% ipython --no-banner

In [1]: import numpy as np

In [2]: np.set_printoptions(precision=3, suppress=True, linewidth=120, sign=" ")

In [3]: A = np.array([[1.0, 1.1, -2.1],
   ...:     [0.4, 0.0, -1.5],
   ...:     [0.7, 0.0, 0.9],
   ...:     [0.8, -0.8, 0.0],
   ...:     [-0.4, 0.6, -0.3],
   ...:     [0.2, -0.7, 0.1],
   ...:     [0.7, 0.8, -1.6],
   ...:     [-0.6, -0.3, -0.9],
   ...:     [2.3, 0.4, 0.1],
   ...:     [-0.6, 0.3, -1.0],
   ...:     [-0.2, 1.3, -0.7],
   ...:     [0.2, -1.4, 0.4],
   ...:     [-2.9, 1.0, 0.6],
   ...:     [-1.2, 0.0, 0.7],
   ...:     [1.3, -0.1, -1.2],
   ...:     [-0.6, 0.8, -1.1],
   ...:     [-0.9, 0.4, -1.2],
   ...:     [-0.8, -1.3, 0.9],
   ...:     [0.1, -1.2, 0.5],
   ...:     [-1.3, -1.3, 0.1],
   ...:     [1.5, 0.2, -1.0],
   ...:     [0.6, -2.2, 0.3],
   ...:     [-0.6, -0.3, -2.1],
   ...:     [-2.1, 0.0, -0.3],
   ...:     [-1.3, 0.8, 0.0],
   ...:     [0.8, -1.1, 0.3],
   ...:     [-0.6, 1.4, -0.8],
   ...:     [0.3, -0.3, -0.2]])

In [4]: A[21] *= 3

In [5]: A
Out[5]: 
array([[ 1. ,  1.1, -2.1],
       [ 0.4,  0. , -1.5],
       [ 0.7,  0. ,  0.9],
       [ 0.8, -0.8,  0. ],
       [-0.4,  0.6, -0.3],
       [ 0.2, -0.7,  0.1],
       [ 0.7,  0.8, -1.6],
       [-0.6, -0.3, -0.9],
       [ 2.3,  0.4,  0.1],
       [-0.6,  0.3, -1. ],
       [-0.2,  1.3, -0.7],
       [ 0.2, -1.4,  0.4],
       [-2.9,  1. ,  0.6],
       [-1.2,  0. ,  0.7],
       [ 1.3, -0.1, -1.2],
       [-0.6,  0.8, -1.1],
       [-0.9,  0.4, -1.2],
       [-0.8, -1.3,  0.9],
       [ 0.1, -1.2,  0.5],
       [-1.3, -1.3,  0.1],
       [ 1.5,  0.2, -1. ],
       [ 1.8, -6.6,  0.9],
       [-0.6, -0.3, -2.1],
       [-2.1,  0. , -0.3],
       [-1.3,  0.8,  0. ],
       [ 0.8, -1.1,  0.3],
       [-0.6,  1.4, -0.8],
       [ 0.3, -0.3, -0.2]])

In [6]: cent = A[[12, 8]].astype(float)

In [7]: for _ in range(4):
   ...:     idx = np.linalg.norm(A[:, None] - cent, axis=-1).argmin(axis=1)
   ...:     cent = np.array([A[idx == j].mean(axis=0) for j in range(2)])
   ...: 

In [8]: idx
Out[8]: array([ 1,  1,  1,  1,  0,  1,  1,  0,  1,  0,  0,  1,  0,  0,  1,  0,  0,  0,  1,  0,  1,  1,  0,  0,  0,  1,  0,  1])

In [9]: np.abs(cent[1] - cent[0]).argmax()
Out[9]: np.int64(0)

In [10]: cent[1] - cent[0]
Out[10]: array([ 1.871, -0.936,  0.121])

In [11]: cent
Out[11]: 
array([[-1.007,  0.243, -0.436],
       [ 0.864, -0.693, -0.314]])

In [12]: np.bincount(idx)
Out[12]: array([ 14,  14])

In [13]: dist = np.linalg.norm(A[:, None] - A[None], axis=-1)

In [14]: np.unravel_index(dist.round(6).argmax(), dist.shape)
Out[14]: (np.int64(12), np.int64(21))

In [15]: dist.shape
Out[15]: (28, 28)

In [16]: dist[:5, :5]
Out[16]: 
array([[ 0.   ,  1.389,  3.209,  2.839,  2.335],
       [ 1.389,  0.   ,  2.419,  1.746,  1.562],
       [ 3.209,  2.419,  0.   ,  1.208,  1.735],
       [ 2.839,  1.746,  1.208,  0.   ,  1.868],
       [ 2.335,  1.562,  1.735,  1.868,  0.   ]])

In [17]: dist.mean(axis=1).argmax()
Out[17]: np.int64(21)

In [18]: (dist + 1e9 * np.eye(28)).round(6).argmin(axis=1)
Out[18]: 
array([  6,   6,   5,  25,   9,  27,   0,   9,  20,  16,  26,  18,  23,  24,  20,   9,   9,  19,  11,  17,  14,  11,
        16,  24,   4,   3,  10,   5])

In [19]: np.flatnonzero(dist[3] < dist.mean() / 2)
Out[19]: array([  2,   3,   5,  11,  18,  25,  27])

In [20]: np.linalg.matrix_rank(dist ** 2)
Out[20]: np.int64(5)

In [21]: E = np.loadtxt("block3.csv", delimiter=",")

In [22]: E
Out[22]: 
array([[-2.,  1.,  0.],
       [ 0., -2.,  1.],
       [ 0.,  0., -2.]])

In [23]: # triangular

In [24]: x = np.array([1, 1, -1])

In [25]: np.sign((E @ x).round(6))
Out[25]: array([-1., -1.,  1.])

In [26]: E @ x
Out[26]: array([-1., -3.,  2.])

In [27]: (E * x).sum(axis=1)
Out[27]: array([-1., -3.,  2.])

In [28]: np.einsum("ij,j->i", E, x)
Out[28]: array([-1., -3.,  2.])

In [29]: E @ (2 * x)
Out[29]: array([-2., -6.,  4.])

In [30]: E @ np.eye(3)[2]
Out[30]: array([ 0.,  1., -2.])

In [31]: np.sort(np.abs(np.linalg.eigvals(E)))
Out[31]: array([ 2.,  2.,  2.])

In [32]: assert E == E.T
ValueError: The truth value of an array with more than one element is ambiguous. Use a.any() or a.all()


In [33]: round(np.linalg.det(E), 3)
Out[33]: np.float64(-8.0)

In [34]: x = np.array([-6, 2, 9])

In [35]: h = np.maximum(E @ x, 0)

In [36]: h
Out[36]: array([ 14.,   5.,   0.])

In [37]: E.T @ h
Out[37]: array([-28.,   4.,   5.])

In [38]: E * (h > 1e-9)[:, None]
Out[38]: 
array([[-2.,  1.,  0.],
       [ 0., -2.,  1.],
       [ 0.,  0., -0.]])

In [39]: np.maximum(E @ x, 0) - np.maximum(-E @ x, 0)
Out[39]: array([ 14.,   5., -18.])

In [40]: w, V = np.linalg.eig(E)

In [41]: np.sort(np.linalg.eigvals(E @ E))
Out[41]: array([ 4.,  4.,  4.])

In [42]: E @ V[:, 0] - w[0] * V[:, 0]
Out[42]: array([ 0.,  0.,  0.])

In [43]: np.prod(w)
Out[43]: np.float64(-8.0)
